% ipython --no-banner

In [1]: import numpy as np

In [2]: np.set_printoptions(precision=2, suppress=True, linewidth=200)

In [3]: q, _ = np.linalg.qr(np.array([[-0.1, -0.1, 0.9, 0.1, -2.0],
   ...:     [-0.7, -2.5, -1.7, -0.4, -0.9],
   ...:     [-0.7, -0.9, -0.5, -1.2, -1.5],
   ...:     [0.6, 0.3, 0.1, 0.7, 0.8],
   ...:     [0.6, 0.5, 0.4, 0.1, 0.4]]))

In [4]: vecs, _ = np.linalg.qr(np.array([[-1.3, 0.0, -0.2], [0.1, -0.5, -1.3], [0.6, 3.0, 0.5]]))

In [5]: sig = 5 * 0.9 ** np.arange(3)

In [6]: arr = q[:, :3] * sig @ vecs[:3]

In [7]: arr
Out[7]: 
array([[ 2.03,  3.38,  0.78],
       [ 2.15, -0.33, -4.02],
       [ 2.5 , -1.17,  0.36],
       [-2.21,  1.34, -1.58],
       [-1.9 ,  1.8 , -0.93]])

In [8]: q = arr.astype(float).copy()

In [9]: for j in range(3):
   ...:     q[:, j] -= q[:, :j] @ (q[:, :j].T @ q[:, j])
   ...:     q[:, j] /= np.linalg.norm(q[:, j])
   ...: 

In [10]: print(np.round(q.T @ arr, 2) + 0)
[[ 4.85 -0.65 -0.19]
 [ 0.    4.18 -0.1 ]
 [ 0.    0.    4.5 ]]

In [11]: vec = np.array([0, 1, 2])

In [12]: y = arr @ vec

In [13]: np.round(np.linalg.solve(arr.T @ arr, arr.T @ y), 2) + 0
Out[13]: array([0., 1., 2.])

In [14]: np.round(np.linalg.lstsq(arr, y)[0], 2) + 0
Out[14]: array([0., 1., 2.])

In [15]: y
Out[15]: array([ 4.93, -8.37, -0.45, -1.82, -0.06])

In [16]: rng = np.random.default_rng(32164)

In [17]: y = y + 0.05 * rng.normal(size=5)

In [18]: print(y)
[ 4.87 -8.46 -0.4  -1.74 -0.16]

In [19]: beta, *_ = np.linalg.lstsq(arr, y)

In [20]: np.round(arr.T @ (y - arr @ beta), 2) + 0
Out[20]: array([0., 0., 0.])

In [21]: beta
Out[21]: array([-0.01,  0.98,  2.01])

In [22]: [round(float(np.linalg.norm(np.linalg.solve(arr.T @ arr + lam * np.eye(3), arr.T @ y))), 2) for lam in (0, 1, 10, 100)]
Out[22]: [2.24, 2.13, 1.48, 0.37]
